% python3 -q
>>> import numpy as np
>>> from numpy import linalg as LA
>>> np.set_printoptions(precision=1, suppress=True, linewidth=140, legacy="1.25")
>>> def tidy(a):
...     return np.round(a, 1) + 0
... 
>>> K = np.loadtxt("out16.csv", delimiter=",")
>>> print(K)
[[-24.8  -4.4   8.4   7.3  -3.2]
 [-16.  -15.4  -2.2  17.7  17.8]
 [ 11.6  13.9   5.3  -0.9  -9. ]
 [ 17.1  41.1   1.8  -3.3 -34.7]
 [  8.9  -6.1  -8.5  -1.    5.7]
 [  3.4   0.9   6.8   1.4   1.4]
 [ 17.2 -10.6  13.6 -27.1  -1.7]
 [-17.    6.4   4.2  39.7  15.4]
 [ 16.4  10.6 -10.7 -19.5 -21.5]
 [ 20.7   7.3  -8.3 -15.8 -12.6]
 [-32.5 -19.5   5.5  15.2  12.9]
 [ 18.6   5.3  -2.2 -16.7 -11.3]
 [ -4.2   3.6  12.8   1.   -4.1]
 [  5.9  -3.1   3.7  -9.6  -2.9]
 [-17.4  -9.3   2.2   3.1   0.7]
 [ -9.9  12.5   7.   21.6  -0.4]
 [ 30.6   0.   -0.9  -2.   12. ]
 [-28.9 -19.8  18.7  22.5  23.8]
 [  9.7  -9.1  16.   -7.9   8.8]
 [-19.5 -38.    0.9  13.2  34.7]
 [  4.6   7.5   9.6 -15.8 -17.3]
 [ -7.    3.   -7.2   4.3  -6.7]
 [  0.4  -4.    9.9  -7.6  -1.9]
 [-17.7  -5.6   0.5  12.3   3.9]
 [  4.6  22.7  -4.5   0.8 -21.6]
 [ -8.5 -16.3  -0.3  -0.4   8.6]
 [  0.4   8.7  12.3   3.7  -4.6]
 [-29.2 -16.1  -1.   31.6  23. ]
 [ -5.7   7.5  15.5  -0.8  -9.4]
 [ 17.4  17.3   8.   -2.1  -9.5]
 [  3.3  -8.5 -18.5  -4.    0.5]
 [ -1.    8.5  -1.5  15.1   0.9]
 [  1.7   4.    8.3   3.9  -0.1]]
>>> d = LA.norm(K[:, None] - K[None], axis=-1)
>>> print(np.unravel_index(d.round(6).argmax(), d.shape))
(3, 19)
>>> print(d.mean(axis=1).argmax())
3
>>> print(tidy(d[:5, :5]))
[[ 0.  29.3 42.1 70.5 39.7]
 [29.3  0.  52.4 86.6 35.2]
 [42.1 52.4  0.  38.1 28.5]
 [70.5 86.6 38.1  0.  63.6]
 [39.7 35.2 28.5 63.6  0. ]]
